$ ipython --no-banner

In [1]: import numpy as np

In [2]: import numpy.linalg as la

In [3]: np.set_printoptions(precision=2, suppress=True, linewidth=120, floatmode="fixed")

In [4]: arr = np.array([[0.0, 0.2, 0.1],
   ...:     [-0.2, 0.3, -0.3],
   ...:     [-1.3, 0.7, -0.8],
   ...:     [1.4, 0.4, 0.5],
   ...:     [-0.8, -1.3, -1.0],
   ...:     [0.0, -1.2, -1.5],
   ...:     [0.3, -1.2, -0.3],
   ...:     [0.4, 0.1, -0.3],
   ...:     [-0.8, 1.4, -1.8],
   ...:     [-1.1, -0.6, 1.2],
   ...:     [1.8, -1.1, -1.6],
   ...:     [0.4, -1.1, 0.4],
   ...:     [-0.1, 0.9, 0.7],
   ...:     [0.1, -0.2, 0.2],
   ...:     [-1.2, 0.3, 1.5],
   ...:     [1.8, -0.2, -1.4],
   ...:     [0.5, -1.9, -0.5],
   ...:     [-1.2, -0.3, -0.5],
   ...:     [0.3, -0.8, -0.2],
   ...:     [0.2, -0.7, 0.1],
   ...:     [1.3, 1.2, 0.1],
   ...:     [-1.2, 0.3, 1.0],
   ...:     [-1.6, -0.4, 0.2],
   ...:     [-2.5, 0.9, 0.0]])

In [5]: rng = np.random.default_rng(354)

In [6]: arr[:, 0] = -2 * arr[:, 2] + 0.05 * rng.normal(size=24)

In [7]: arr
Out[7]: 
array([[-0.29,  0.20,  0.10],
       [ 0.57,  0.30, -0.30],
       [ 1.65,  0.70, -0.80],
       [-1.04,  0.40,  0.50],
       [ 1.93, -1.30, -1.00],
       [ 2.98, -1.20, -1.50],
       [ 0.63, -1.20, -0.30],
       [ 0.58,  0.10, -0.30],
       [ 3.58,  1.40, -1.80],
       [-2.53, -0.60,  1.20],
       [ 3.23, -1.10, -1.60],
       [-0.76, -1.10,  0.40],
       [-1.38,  0.90,  0.70],
       [-0.40, -0.20,  0.20],
       [-3.02,  0.30,  1.50],
       [ 2.77, -0.20, -1.40],
       [ 0.95, -1.90, -0.50],
       [ 1.03, -0.30, -0.50],
       [ 0.41, -0.80, -0.20],
       [-0.21, -0.70,  0.10],
       [-0.18,  1.20,  0.10],
       [-2.03,  0.30,  1.00],
       [-0.41, -0.40,  0.20],
       [-0.02,  0.90,  0.00]])

In [8]: proj = arr @ la.solve(arr.T @ arr, arr.T)

In [9]: proj @ arr[:, 0]
Out[9]: 
array([-0.29,  0.57,  1.65, -1.04,  1.93,  2.98,  0.63,  0.58,  3.58, -2.53,  3.23, -0.76, -1.38, -0.40, -3.02,  2.77,
        0.95,  1.03,  0.41, -0.21, -0.18, -2.03, -0.41, -0.02])

In [10]: round(float(np.trace(proj)), 2)
Out[10]: 3.0

In [11]: np.allclose(proj @ proj, proj)
Out[11]: True
